$ python3 -q
>>> import numpy as np
>>> from numpy import linalg as LA
>>> np.set_printoptions(precision=2, suppress=True, linewidth=100, sign=" ")
>>> def tidy(a):
...     return np.round(a, 2) + 0
... 
>>> arr = np.load("test6.npy")
>>> tidy(arr)
array([[ 1.  ,  0.  ,  0.  ,  0.  ,  0.  ,  0.  ,  0.  ,  0.  ,  0.  ,  0.  ,  0.  ],
       [ 0.  ,  1.  ,  0.  ,  0.  ,  0.  ,  0.  ,  0.  ,  0.  ,  0.  ,  0.  ,  0.  ],
       [ 0.  ,  0.  ,  1.  ,  0.  ,  0.  ,  0.  ,  0.  ,  0.  ,  0.  ,  0.  ,  0.  ],
       [ 0.  ,  0.  ,  0.  ,  0.44,  0.  ,  0.  ,  0.  , -0.9 ,  0.  ,  0.  ,  0.  ],
       [ 0.  ,  0.  ,  0.  ,  0.  ,  1.  ,  0.  ,  0.  ,  0.  ,  0.  ,  0.  ,  0.  ],
       [ 0.  ,  0.  ,  0.  ,  0.  ,  0.  ,  1.  ,  0.  ,  0.  ,  0.  ,  0.  ,  0.  ],
       [ 0.  ,  0.  ,  0.  ,  0.  ,  0.  ,  0.  ,  1.  ,  0.  ,  0.  ,  0.  ,  0.  ],
       [ 0.  ,  0.  ,  0.  ,  0.9 ,  0.  ,  0.  ,  0.  ,  0.44,  0.  ,  0.  ,  0.  ],
       [ 0.  ,  0.  ,  0.  ,  0.  ,  0.  ,  0.  ,  0.  ,  0.  ,  1.  ,  0.  ,  0.  ],
       [ 0.  ,  0.  ,  0.  ,  0.  ,  0.  ,  0.  ,  0.  ,  0.  ,  0.  ,  1.  ,  0.  ],
       [ 0.  ,  0.  ,  0.  ,  0.  ,  0.  ,  0.  ,  0.  ,  0.  ,  0.  ,  0.  ,  1.  ]])
>>> M2 = arr / np.sqrt((arr ** 2).mean(axis=1, keepdims=True))
>>> tidy(M2[2])
array([ 0.  ,  0.  ,  3.32,  0.  ,  0.  ,  0.  ,  0.  ,  0.  ,  0.  ,  0.  ,  0.  ])
>>> print(LA.matrix_rank(M2) == LA.matrix_rank(arr))
True
>>> tidy(LA.norm(M2, axis=1))
array([ 3.32,  3.32,  3.32,  3.32,  3.32,  3.32,  3.32,  3.32,  3.32,  3.32,  3.32])
>>> tidy(arr - arr.mean(axis=1, keepdims=True))
array([[ 0.91, -0.09, -0.09, -0.09, -0.09, -0.09, -0.09, -0.09, -0.09, -0.09, -0.09],
       [-0.09,  0.91, -0.09, -0.09, -0.09, -0.09, -0.09, -0.09, -0.09, -0.09, -0.09],
       [-0.09, -0.09,  0.91, -0.09, -0.09, -0.09, -0.09, -0.09, -0.09, -0.09, -0.09],
       [ 0.04,  0.04,  0.04,  0.48,  0.04,  0.04,  0.04, -0.86,  0.04,  0.04,  0.04],
       [-0.09, -0.09, -0.09, -0.09,  0.91, -0.09, -0.09, -0.09, -0.09, -0.09, -0.09],
       [-0.09, -0.09, -0.09, -0.09, -0.09,  0.91, -0.09, -0.09, -0.09, -0.09, -0.09],
       [-0.09, -0.09, -0.09, -0.09, -0.09, -0.09,  0.91, -0.09, -0.09, -0.09, -0.09],
       [-0.12, -0.12, -0.12,  0.78, -0.12, -0.12, -0.12,  0.32, -0.12, -0.12, -0.12],
       [-0.09, -0.09, -0.09, -0.09, -0.09, -0.09, -0.09, -0.09,  0.91, -0.09, -0.09],
       [-0.09, -0.09, -0.09, -0.09, -0.09, -0.09, -0.09, -0.09, -0.09,  0.91, -0.09],
       [-0.09, -0.09, -0.09, -0.09, -0.09, -0.09, -0.09, -0.09, -0.09, -0.09,  0.91]])
>>> rng = np.random.default_rng(76264)
>>> lab = rng.permutation(11)
>>> lab
array([  4,   6,   9,   8,   0,   3,   5,   2,   7,   1,  10])
>>> M2 = arr[lab][:, lab]
>>> tidy(np.sort(np.abs(LA.eigvals(M2))))
array([ 1.,  1.,  1.,  1.,  1.,  1.,  1.,  1.,  1.,  1.,  1.])
>>> print(tidy(np.trace(M2)))
9.88
>>> vec = np.array([0, 2, 3, 3, 1, 0, -1, -3, 1, 2, 3])
>>> tidy(LA.inv(arr))
array([[ 1.  ,  0.  ,  0.  ,  0.  ,  0.  ,  0.  ,  0.  ,  0.  ,  0.  ,  0.  ,  0.  ],
       [ 0.  ,  1.  ,  0.  ,  0.  ,  0.  ,  0.  ,  0.  ,  0.  ,  0.  ,  0.  ,  0.  ],
       [ 0.  ,  0.  ,  1.  ,  0.  ,  0.  ,  0.  ,  0.  ,  0.  ,  0.  ,  0.  ,  0.  ],
       [ 0.  ,  0.  ,  0.  ,  0.44,  0.  ,  0.  ,  0.  ,  0.9 ,  0.  ,  0.  ,  0.  ],
       [ 0.  ,  0.  ,  0.  ,  0.  ,  1.  ,  0.  ,  0.  ,  0.  ,  0.  ,  0.  ,  0.  ],
       [ 0.  ,  0.  ,  0.  ,  0.  ,  0.  ,  1.  ,  0.  ,  0.  ,  0.  ,  0.  ,  0.  ],
       [ 0.  ,  0.  ,  0.  ,  0.  ,  0.  ,  0.  ,  1.  ,  0.  ,  0.  ,  0.  ,  0.  ],
       [ 0.  ,  0.  ,  0.  , -0.9 ,  0.  ,  0.  ,  0.  ,  0.44,  0.  ,  0.  ,  0.  ],
       [ 0.  ,  0.  ,  0.  ,  0.  ,  0.  ,  0.  ,  0.  ,  0.  ,  1.  ,  0.  ,  0.  ],
       [ 0.  ,  0.  ,  0.  ,  0.  ,  0.  ,  0.  ,  0.  ,  0.  ,  0.  ,  1.  ,  0.  ],
       [ 0.  ,  0.  ,  0.  ,  0.  ,  0.  ,  0.  ,  0.  ,  0.  ,  0.  ,  0.  ,  1.  ]])
>>> tidy(np.abs(LA.eigvals(arr)))
array([ 1.,  1.,  1.,  1.,  1.,  1.,  1.,  1.,  1.,  1.,  1.])
>>> tidy(np.sort(np.abs(np.degrees(np.angle(LA.eigvals(arr))))))
array([  0.,   0.,   0.,   0.,   0.,   0.,   0.,   0.,   0.,  64.,  64.])
>>> E = np.load("run17.npy")
>>> E
array([[ 2,  0,  0,  0,  0,  0,  0,  0,  0,  0,  0,  0],
       [ 0, -1,  0,  0,  0,  0,  0,  0,  0,  0,  0,  0],
       [ 0,  0, -2,  0,  0,  0,  0,  0,  0,  0,  0,  0],
       [ 0,  0,  0,  0,  0,  0,  0,  0,  0,  0,  0,  0],
       [ 0,  0,  0,  0,  1,  0,  0,  0,  0,  0,  0,  0],
       [ 0,  0,  0,  0,  0, -1,  0,  0,  0,  0,  0,  0],
       [ 0,  0,  0,  0,  0,  0,  2,  0,  0,  0,  0,  0],
       [ 0,  0,  0,  0,  0,  0,  0,  2,  0,  0,  0,  0],
       [ 0,  0,  0,  0,  0,  0,  0,  0,  0,  0,  0,  0],
       [ 0,  0,  0,  0,  0,  0,  0,  0,  0,  1,  0,  0],
       [ 0,  0,  0,  0,  0,  0,  0,  0,  0,  0, -2,  0],
       [ 0,  0,  0,  0,  0,  0,  0,  0,  0,  0,  0,  1]])
>>> rank = LA.matrix_rank(E)
>>> rank
np.int64(10)
>>> N = LA.svd(E)[2][rank:].T
>>> E @ N
array([[ 0.,  0.],
       [ 0.,  0.],
       [ 0.,  0.],
       [ 0.,  0.],
       [ 0.,  0.],
       [ 0.,  0.],
       [ 0.,  0.],
       [ 0.,  0.],
       [ 0.,  0.],
       [ 0.,  0.],
       [ 0.,  0.],
       [ 0.,  0.]])
>>> [int(LA.matrix_rank(E[:, :j + 1])) for j in range(12)]
[1, 2, 3, 3, 4, 5, 6, 7, 7, 8, 9, 10]
>>> M2 = E[0, 0] * E[1:] - np.outer(E[1:, 0], E[0])
>>> M2
array([[ 0, -2,  0,  0,  0,  0,  0,  0,  0,  0,  0,  0],
       [ 0,  0, -4,  0,  0,  0,  0,  0,  0,  0,  0,  0],
       [ 0,  0,  0,  0,  0,  0,  0,  0,  0,  0,  0,  0],
       [ 0,  0,  0,  0,  2,  0,  0,  0,  0,  0,  0,  0],
       [ 0,  0,  0,  0,  0, -2,  0,  0,  0,  0,  0,  0],
       [ 0,  0,  0,  0,  0,  0,  4,  0,  0,  0,  0,  0],
       [ 0,  0,  0,  0,  0,  0,  0,  4,  0,  0,  0,  0],
       [ 0,  0,  0,  0,  0,  0,  0,  0,  0,  0,  0,  0],
       [ 0,  0,  0,  0,  0,  0,  0,  0,  0,  2,  0,  0],
       [ 0,  0,  0,  0,  0,  0,  0,  0,  0,  0, -4,  0],
       [ 0,  0,  0,  0,  0,  0,  0,  0,  0,  0,  0,  2]])
>>> print(LA.matrix_rank(M2), LA.matrix_rank(E))
9 10
>>> E[:, 0] / E[0, 0]
array([ 1.,  0.,  0.,  0.,  0.,  0.,  0.,  0.,  0.,  0.,  0.,  0.])
>>> np.flatnonzero(~M2.round(6).any(axis=1))
array([ 2,  7])
>>> U, sigma, Vt = LA.svd(E)
>>> vecs = Vt[:(sigma > 1e-8).sum()]
>>> vec = E[11] + 5 * E[0] + rng.integers(2) * np.eye(12)[5]
>>> vec
array([ 10.,   0.,   0.,   0.,   0.,   0.,   0.,   0.,   0.,   0.,   0.,   1.])
>>> tidy(LA.norm(vec - vecs.T @ vecs @ vec))
np.float64(0.0)
>>> vecs.T @ vecs
array([[ 1.,  0.,  0.,  0.,  0.,  0.,  0.,  0.,  0.,  0.,  0.,  0.],
       [ 0.,  1.,  0.,  0.,  0.,  0.,  0.,  0.,  0.,  0.,  0.,  0.],
       [ 0.,  0.,  1.,  0.,  0.,  0.,  0.,  0.,  0.,  0.,  0.,  0.],
       [ 0.,  0.,  0.,  0.,  0.,  0.,  0.,  0.,  0.,  0.,  0.,  0.],
       [ 0.,  0.,  0.,  0.,  1.,  0.,  0.,  0.,  0.,  0.,  0.,  0.],
       [ 0.,  0.,  0.,  0.,  0.,  1.,  0.,  0.,  0.,  0.,  0.,  0.],
       [ 0.,  0.,  0.,  0.,  0.,  0.,  1.,  0.,  0.,  0.,  0.,  0.],
       [ 0.,  0.,  0.,  0.,  0.,  0.,  0.,  1.,  0.,  0.,  0.,  0.],
       [ 0.,  0.,  0.,  0.,  0.,  0.,  0.,  0.,  0.,  0.,  0.,  0.],
       [ 0.,  0.,  0.,  0.,  0.,  0.,  0.,  0.,  0.,  1.,  0.,  0.],
       [ 0.,  0.,  0.,  0.,  0.,  0.,  0.,  0.,  0.,  0.,  1.,  0.],
       [ 0.,  0.,  0.,  0.,  0.,  0.,  0.,  0.,  0.,  0.,  0.,  1.]])
>>> print(LA.matrix_rank(np.vstack([E, vec])))
10
>>> vals, vecs = LA.eigh(E)
>>> vecs.T @ vecs
array([[ 1.,  0.,  0.,  0.,  0.,  0.,  0.,  0.,  0.,  0.,  0.,  0.],
       [ 0.,  1.,  0.,  0.,  0.,  0.,  0.,  0.,  0.,  0.,  0.,  0.],
       [ 0.,  0.,  1.,  0.,  0.,  0.,  0.,  0.,  0.,  0.,  0.,  0.],
       [ 0.,  0.,  0.,  1.,  0.,  0.,  0.,  0.,  0.,  0.,  0.,  0.],
       [ 0.,  0.,  0.,  0.,  1.,  0.,  0.,  0.,  0.,  0.,  0.,  0.],
       [ 0.,  0.,  0.,  0.,  0.,  1.,  0.,  0.,  0.,  0.,  0.,  0.],
       [ 0.,  0.,  0.,  0.,  0.,  0.,  1.,  0.,  0.,  0.,  0.,  0.],
       [ 0.,  0.,  0.,  0.,  0.,  0.,  0.,  1.,  0.,  0.,  0.,  0.],
       [ 0.,  0.,  0.,  0.,  0.,  0.,  0.,  0.,  1.,  0.,  0.,  0.],
       [ 0.,  0.,  0.,  0.,  0.,  0.,  0.,  0.,  0.,  1.,  0.,  0.],
       [ 0.,  0.,  0.,  0.,  0.,  0.,  0.,  0.,  0.,  0.,  1.,  0.],
       [ 0.,  0.,  0.,  0.,  0.,  0.,  0.,  0.,  0.,  0.,  0.,  1.]])
>>> tidy(LA.eigvalsh(E + 5 * np.eye(12)))
array([ 3.,  3.,  4.,  4.,  5.,  5.,  6.,  6.,  6.,  7.,  7.,  7.])
>>> print((vals > 1e-8).sum(), (vals < -1e-8).sum())
6 4
>>> np.unique(vals.round(6) + 0, return_counts=True)[1]
array([ 2,  2,  2,  3,  3])
>>> print(tidy(LA.svd(E, compute_uv=False)))
[ 2.  2.  2.  2.  2.  1.  1.  1.  1.  1.  0.  0.]
>>> feats = np.loadtxt("case7.csv", delimiter=",")
>>> feats
array([[  8.,   6.,  12.,  -5.,  -4.,   0.,  -5.],
       [  6., -18.,   2.,  -6.,   3.,   4.,  12.],
       [ 12.,   2.,  18.,  -8.,   8.,   8.,   5.],
       [ -5.,  -6.,  -8., -10.,  -8.,  15., -11.],
       [ -4.,   3.,   8.,  -8.,  18.,  11.,  13.],
       [  0.,   4.,   8.,  15.,  11.,   6.,   2.],
       [ -5.,  12.,   5., -11.,  13.,   2., -14.]])
>>> vals, vecs = LA.eigh(feats)
>>> tidy(vals)
array([-31.18, -27.92,  -8.4 ,  -1.78,  15.25,  22.68,  39.35])
>>> print(tidy(np.abs(vecs[:, -1])))
[ 0.17  0.17  0.6   0.21  0.62  0.29  0.28]
>>> tidy(vecs @ np.diag(vals) @ vecs.T)
array([[  8.,   6.,  12.,  -5.,  -4.,   0.,  -5.],
       [  6., -18.,   2.,  -6.,   3.,   4.,  12.],
       [ 12.,   2.,  18.,  -8.,   8.,   8.,   5.],
       [ -5.,  -6.,  -8., -10.,  -8.,  15., -11.],
       [ -4.,   3.,   8.,  -8.,  18.,  11.,  13.],
       [  0.,   4.,   8.,  15.,  11.,   6.,   2.],
       [ -5.,  12.,   5., -11.,  13.,   2., -14.]])
